In [1]: import numpy as np

In [2]: from numpy import linalg as LA

In [3]: np.set_printoptions(precision=3, suppress=True, linewidth=140, legacy="1.25")

In [4]: def tidy(a):
   ...:     return np.round(a, 3) + 0
   ...: 

In [5]: A = np.array([[-0.9, 4.0, 4.0, -5.0],
   ...:     [5.0, -4.9, -1.0, 0.0],
   ...:     [6.0, -2.0, -3.9, -3.0],
   ...:     [-1.0, 4.0, 4.0, -4.9]])

In [6]: LA.matrix_rank(A)
Out[6]: 4

In [7]: tidy(A.sum(axis=0))
Out[7]: array([  9.1,   1.1,   3.1, -12.9])

In [8]: np.abs(A).max()
Out[8]: 6.0

In [9]: tidy(A - A[0])
Out[9]: 
array([[ 0. ,  0. ,  0. ,  0. ],
       [ 5.9, -8.9, -5. ,  5. ],
       [ 6.9, -6. , -7.9,  2. ],
       [-0.1,  0. ,  0. ,  0.1]])

In [10]: tidy(LA.svd(A, compute_uv=False))
Out[10]: array([12.306,  8.259,  3.063,  0.005])

In [11]: tidy(A.mean(axis=0))
Out[11]: array([ 2.275,  0.275,  0.775, -3.225])

In [12]: np.count_nonzero(A)
Out[12]: 15

In [13]: A[4]
---------------------------------------------------------------------------
IndexError                                Traceback (most recent call last)
Cell In[13], line 1
----> 1 A[4]

IndexError: index 4 is out of bounds for axis 0 with size 4

In [14]: LA.rank(A)
---------------------------------------------------------------------------
AttributeError                            Traceback (most recent call last)
Cell In[14], line 1
----> 1 LA.rank(A)

AttributeError: module 'numpy.linalg' has no attribute 'rank'

In [15]: Y = A / np.sqrt((A ** 2).mean(axis=1, keepdims=True))

In [16]: tidy(LA.norm(Y, axis=1))
Out[16]: array([2., 2., 2., 2.])

In [17]: tidy(A - A.mean(axis=1, keepdims=True))
Out[17]: 
array([[-1.425,  3.475,  3.475, -5.525],
       [ 5.225, -4.675, -0.775,  0.225],
       [ 6.725, -1.275, -3.175, -2.275],
       [-1.525,  3.475,  3.475, -5.425]])

In [18]: tidy(Y[3])
Out[18]: array([-0.265,  1.06 ,  1.06 , -1.298])
